>>> import numpy as np
>>> np.set_printoptions(precision=3, suppress=True, linewidth=160, sign=" ")
>>> K = np.load("arr.npy")
>>> K
array([[ 0.9  , -1.9  ,  0.4  , -0.8  ,  0.9  ,  1.159, -0.6  ,  0.8  , -0.3  , -0.7  ,  0.7  ],
       [ 0.7  , -0.2  , -0.6  , -0.3  , -0.8  , -1.376, -1.6  ,  0.5  ,  1.2  , -1.3  ,  0.1  ],
       [-1.2  , -0.7  ,  0.8  ,  0.9  ,  0.1  ,  1.931, -0.7  , -1.   , -1.9  , -0.3  ,  0.6  ],
       [ 0.3  ,  0.   , -1.8  , -1.4  ,  1.2  , -3.29 , -0.6  ,  0.9  , -0.5  , -1.5  ,  0.7  ],
       [ 0.   ,  0.3  ,  0.6  ,  0.4  , -1.2  ,  1.019, -0.5  ,  1.1  ,  1.2  ,  0.4  ,  1.5  ],
       [-0.6  , -0.2  ,  0.7  ,  1.   , -1.2  ,  0.676, -0.6  ,  0.   , -0.7  ,  0.1  , -0.2  ],
       [-1.5  , -1.7  ,  0.5  , -1.2  ,  0.6  ,  0.895, -3.   ,  1.1  , -0.3  ,  1.8  ,  0.5  ],
       [-0.1  , -1.2  ,  1.4  ,  0.2  , -1.1  ,  2.369,  1.4  , -0.2  , -0.2  , -0.2  , -0.3  ],
       [ 1.4  , -0.5  ,  1.1  ,  0.6  , -2.7  ,  1.679, -1.2  ,  0.4  , -0.3  , -0.7  , -0.1  ],
       [-1.1  , -1.9  , -0.2  ,  1.1  ,  0.1  , -0.583, -1.4  , -1.6  , -0.6  , -0.5  ,  1.4  ],
       [ 1.   , -0.5  ,  3.   ,  0.   , -0.4  ,  5.539,  0.3  ,  0.6  ,  0.6  , -2.   , -0.4  ],
       [ 0.5  ,  1.   ,  0.   , -0.4  ,  0.9  ,  0.43 ,  0.   ,  0.8  , -0.2  ,  0.   ,  0.3  ],
       [-1.   , -1.3  ,  2.   ,  0.   , -0.6  ,  4.211,  0.2  , -0.9  , -1.5  ,  0.7  ,  1.2  ],
       [-0.4  ,  0.3  , -0.5  , -0.7  , -1.   , -0.41 , -2.2  ,  1.4  ,  1.9  ,  0.3  , -0.6  ],
       [ 0.2  , -0.3  , -0.2  ,  0.6  ,  0.   , -0.838, -0.1  , -2.   ,  0.8  , -1.3  , -0.8  ],
       [ 0.5  ,  0.1  ,  0.1  ,  2.2  , -0.5  ,  0.27 , -0.5  ,  0.1  ,  0.4  , -0.4  , -1.1  ]])
>>> x = np.array([0, 2, 2, 0, 0, 3, 0, 3, 5, 4, 0])
>>> target = K @ x
>>> coef, lr = np.zeros(11), 1 / np.linalg.norm(K, 2) ** 2
>>> for i in range(20):
...     coef -= lr * K.T @ (K @ coef - target)
...     if i % 5 == 0: print(i, round(np.linalg.norm(K @ coef - target), 3))
... 
0 26.823
5 10.29
10 5.783
15 4.06
>>> coef
array([-0.262,  2.157,  1.438, -0.614, -0.699,  3.149, -0.054,  3.158,  4.008,  3.499, -0.591])
>>> round(float(np.linalg.cond(K)), 3)
20.673
>>> out = np.array([[1, -2, 2],
...     [-3, 2, 3],
...     [0, -1, -2],
...     [-3, 2, 1],
...     [-1, 0, -2],
...     [1, 0, -1],
...     [-2, -1, -3],
...     [-3, -3, -2],
...     [3, -2, 3],
...     [-3, 0, 1],
...     [-3, -2, 3]])
>>> np.vstack([K, out.T]).shape
(19, 11)
>>> np.einsum("ij->j", K)
array([ -0.4  ,  -8.7  ,   7.3  ,   2.2  ,  -5.7  ,  13.681, -11.1  ,   2.   ,  -0.4  ,  -5.6  ,   3.5  ])
>>> rng = np.random.default_rng(76129)
>>> lab = rng.permutation(11)
>>> out = K[:, lab] * rng.choice([-1, 1], 11)
>>> out
array([[ 0.9  , -0.7  ,  0.6  ,  1.9  ,  0.3  ,  0.7  , -0.8  , -0.8  ,  0.9  , -1.159, -0.4  ],
       [-0.8  , -1.3  ,  1.6  ,  0.2  , -1.2  ,  0.1  , -0.5  , -0.3  ,  0.7  ,  1.376,  0.6  ],
       [ 0.1  , -0.3  ,  0.7  ,  0.7  ,  1.9  ,  0.6  ,  1.   ,  0.9  , -1.2  , -1.931, -0.8  ],
       [ 1.2  , -1.5  ,  0.6  , -0.   ,  0.5  ,  0.7  , -0.9  , -1.4  ,  0.3  ,  3.29 ,  1.8  ],
       [-1.2  ,  0.4  ,  0.5  , -0.3  , -1.2  ,  1.5  , -1.1  ,  0.4  ,  0.   , -1.019, -0.6  ],
       [-1.2  ,  0.1  ,  0.6  ,  0.2  ,  0.7  , -0.2  , -0.   ,  1.   , -0.6  , -0.676, -0.7  ],
       [ 0.6  ,  1.8  ,  3.   ,  1.7  ,  0.3  ,  0.5  , -1.1  , -1.2  , -1.5  , -0.895, -0.5  ],
       [-1.1  , -0.2  , -1.4  ,  1.2  ,  0.2  , -0.3  ,  0.2  ,  0.2  , -0.1  , -2.369, -1.4  ],
       [-2.7  , -0.7  ,  1.2  ,  0.5  ,  0.3  , -0.1  , -0.4  ,  0.6  ,  1.4  , -1.679, -1.1  ],
       [ 0.1  , -0.5  ,  1.4  ,  1.9  ,  0.6  ,  1.4  ,  1.6  ,  1.1  , -1.1  ,  0.583,  0.2  ],
       [-0.4  , -2.   , -0.3  ,  0.5  , -0.6  , -0.4  , -0.6  ,  0.   ,  1.   , -5.539, -3.   ],
       [ 0.9  ,  0.   , -0.   , -1.   ,  0.2  ,  0.3  , -0.8  , -0.4  ,  0.5  , -0.43 , -0.   ],
       [-0.6  ,  0.7  , -0.2  ,  1.3  ,  1.5  ,  1.2  ,  0.9  ,  0.   , -1.   , -4.211, -2.   ],
       [-1.   ,  0.3  ,  2.2  , -0.3  , -1.9  , -0.6  , -1.4  , -0.7  , -0.4  ,  0.41 ,  0.5  ],
       [ 0.   , -1.3  ,  0.1  ,  0.3  , -0.8  , -0.8  ,  2.   ,  0.6  ,  0.2  ,  0.838,  0.2  ],
       [-0.5  , -0.4  ,  0.5  , -0.1  , -0.4  , -1.1  , -0.1  ,  2.2  ,  0.5  , -0.27 , -0.1  ]])
>>> left, _, Vh = np.linalg.svd(K.T @ out)
>>> lab
array([  4,   9,   6,   1,   8,  10,   7,   3,   0,   5,   2])
>>> out = np.c_[K[:, :10] @ np.array([[3, 1, 0, 2, 3, 0, 1, 0, 2, 3],
...     [2, 0, 0, 3, 0, 2, 0, 3, 3, 3],
...     [3, 2, 0, 0, 1, 3, 0, 3, 0, 0],
...     [1, 2, 3, 1, 3, 1, 2, 2, 3, 2],
...     [3, 2, 0, 1, 3, 0, 2, 3, 2, 1],
...     [1, 3, 3, 1, 3, 3, 2, 0, 3, 0],
...     [2, 1, 0, 3, 0, 2, 3, 1, 3, 0],
...     [3, 0, 3, 2, 2, 0, 1, 2, 1, 1],
...     [2, 3, 2, 0, 0, 3, 2, 2, 3, 2],
...     [2, 3, 3, 1, 0, 0, 3, 0, 0, 3]]), np.array([0, -2, 1, -2, 1, -1, -2, -2, 0, -2, 1, -2, 0, 0, -2, 1])]
>>> out
array([[  2.359,   1.777,   0.777,  -3.541,   8.477,  -2.023,  -0.282,  -3.   ,  -2.923,  -5.6  ,   0.   ],
       [ -6.076,  -8.728,  -5.028,  -6.776,  -4.928,  -6.228, -10.052,  -3.6  ,  -6.528,  -0.9  ,  -2.   ],
       [ -8.269,   0.893,   0.793,  -5.969,   3.993,   0.593,  -3.138,  -4.1  ,  -4.607,  -9.5  ,   1.   ],
       [ -8.09 , -20.17 , -16.87 ,  -4.39 ,  -9.57 , -19.37 , -13.08 ,  -4.4  , -13.47 ,  -5.3  ,  -2.   ],
       [  5.719,   6.957,  11.157,   2.219,   3.457,   8.457,   3.638,   4.   ,   5.957,   5.2  ,   1.   ],
       [ -4.424,   0.028,   3.928,  -3.024,   0.328,   1.428,  -2.548,  -2.1  ,  -3.072,  -2.7  ,  -1.   ],
       [ -4.605,   2.485,   7.185, -12.805,  -0.915,  -7.315,  -4.01 ,  -5.6  , -16.615,  -5.5  ,  -2.   ],
       [  2.169,   8.207,   6.107,   1.269,   5.107,  11.307,   5.838,  -1.7  ,   5.107,  -5.8  ,  -2.   ],
       [ -2.521,   0.237,   5.337,  -2.621,   4.837,   4.637,  -5.342,  -6.1  ,  -1.363,  -1.1  ,   0.   ],
       [-16.683,  -5.549,  -5.949, -15.183,  -4.849,  -9.649,  -8.366,  -9.6  , -13.749, -11.   ,  -2.   ],
       [ 14.939,  18.917,  13.617,   5.739,  22.617,  27.017,   7.978,   9.   ,  19.617,  -3.1  ,   1.   ],
       [  8.23 ,   2.19 ,   2.09 ,   6.53 ,   5.89 ,   2.29 ,   2.76 ,   6.1  ,   6.09 ,   5.   ,  -2.   ],
       [ -1.089,  12.233,   9.033,  -2.789,   8.033,  11.933,   5.022,  -4.3  ,   0.733,  -9.3  ,   0.   ],
       [ -2.01 ,  -1.63 ,   5.57 ,  -5.51 ,  -5.23 ,  -1.53 ,  -5.12 ,  -0.6  ,  -4.73 ,   3.4  ,   0.   ],
       [ -8.038,  -3.114,  -9.014,  -6.338,  -4.314,  -0.914,  -4.876,  -2.8  ,  -1.114,  -3.4  ,  -2.   ],
       [  2.27 ,   4.41 ,   7.31 ,   1.57 ,   7.71 ,   3.71 ,   2.64 ,   4.   ,   7.51 ,   5.4  ,   1.   ]])
>>> np.linalg.matrix_rank(np.c_[K, out])
np.int64(12)
>>> np.round(np.linalg.lstsq(K, out[:, 0])[0], 3) + 0
array([ 3.,  2.,  3.,  1.,  3.,  1.,  2.,  3.,  2.,  2.,  0.])
>>> proj = out @ np.linalg.solve(out.T @ out, out.T)
>>> np.round(np.linalg.eigvalsh(proj), 3) + 0
array([ 0.,  0.,  0.,  0.,  0.,  1.,  1.,  1.,  1.,  1.,  1.,  1.,  1.,  1.,  1.,  1.])
>>> E = np.loadtxt("w.csv", delimiter=",")
>>> E
array([[ 19.,  -7.,  -2., -15.,  -4.,   4.,   0.,  -9.,   5.,   8.,  -8.,  -4., -14.,   6.],
       [ -7.,  23.,   2.,   8.,  -1.,  -4.,  -3.,   0.,   4.,  -3., -12., -10.,   0.,  -5.],
       [ -2.,   2.,  24.,   2.,   6.,  -2.,   0.,  -8.,   4.,   0.,   2., -10.,  -6.,  -4.],
       [-15.,   8.,   2.,  19.,  -1.,   1.,   5.,  12.,   2.,   1.,   8.,   0.,   9.,  -5.],
       [ -4.,  -1.,   6.,  -1.,  20., -13.,  -5.,   1.,   6.,   0.,   3.,   8.,   6.,  -3.],
       [  4.,  -4.,  -2.,   1., -13.,  28.,   8.,  -3.,   6.,   1.,   8.,   1.,  -6.,   5.],
       [  0.,  -3.,   0.,   5.,  -5.,   8.,  23.,   5.,   4.,  -4.,   8.,  -1., -10.,   2.],
       [ -9.,   0.,  -8.,  12.,   1.,  -3.,   5.,  19.,  -3.,   6.,   4.,   3.,   9.,  -4.],
       [  5.,   4.,   4.,   2.,   6.,   6.,   4.,  -3.,  26.,   8.,   0.,   0.,  -9.,   1.],
       [  8.,  -3.,   0.,   1.,   0.,   1.,  -4.,   6.,   8.,  21.,  -4.,  -3.,  -1.,   2.],
       [ -8., -12.,   2.,   8.,   3.,   8.,   8.,   4.,   0.,  -4.,  23.,  14.,   8.,   1.],
       [ -4., -10., -10.,   0.,   8.,   1.,  -1.,   3.,   0.,  -3.,  14.,  21.,  13.,   5.],
       [-14.,   0.,  -6.,   9.,   6.,  -6., -10.,   9.,  -9.,  -1.,   8.,  13.,  22.,  -1.],
       [  6.,  -5.,  -4.,  -5.,  -3.,   5.,   2.,  -4.,   1.,   2.,   1.,   5.,  -1.,   8.]])
>>> # null space of dimension 4
>>> left, sigma, Vh = np.linalg.svd(E)
>>> vecs = Vh[:(sigma > 1e-8).sum()]
>>> x = E[4] + -3 * E[9] + rng.integers(2) * np.eye(14)[9]
>>> x
array([-28.,   8.,   6.,  -4.,  20., -16.,   7., -17., -18., -62.,  15.,  17.,   9.,  -9.])
>>> np.linalg.matrix_rank(np.vstack([E, x]))
np.int64(11)
>>> np.allclose(vecs.T @ vecs @ x, x)
False
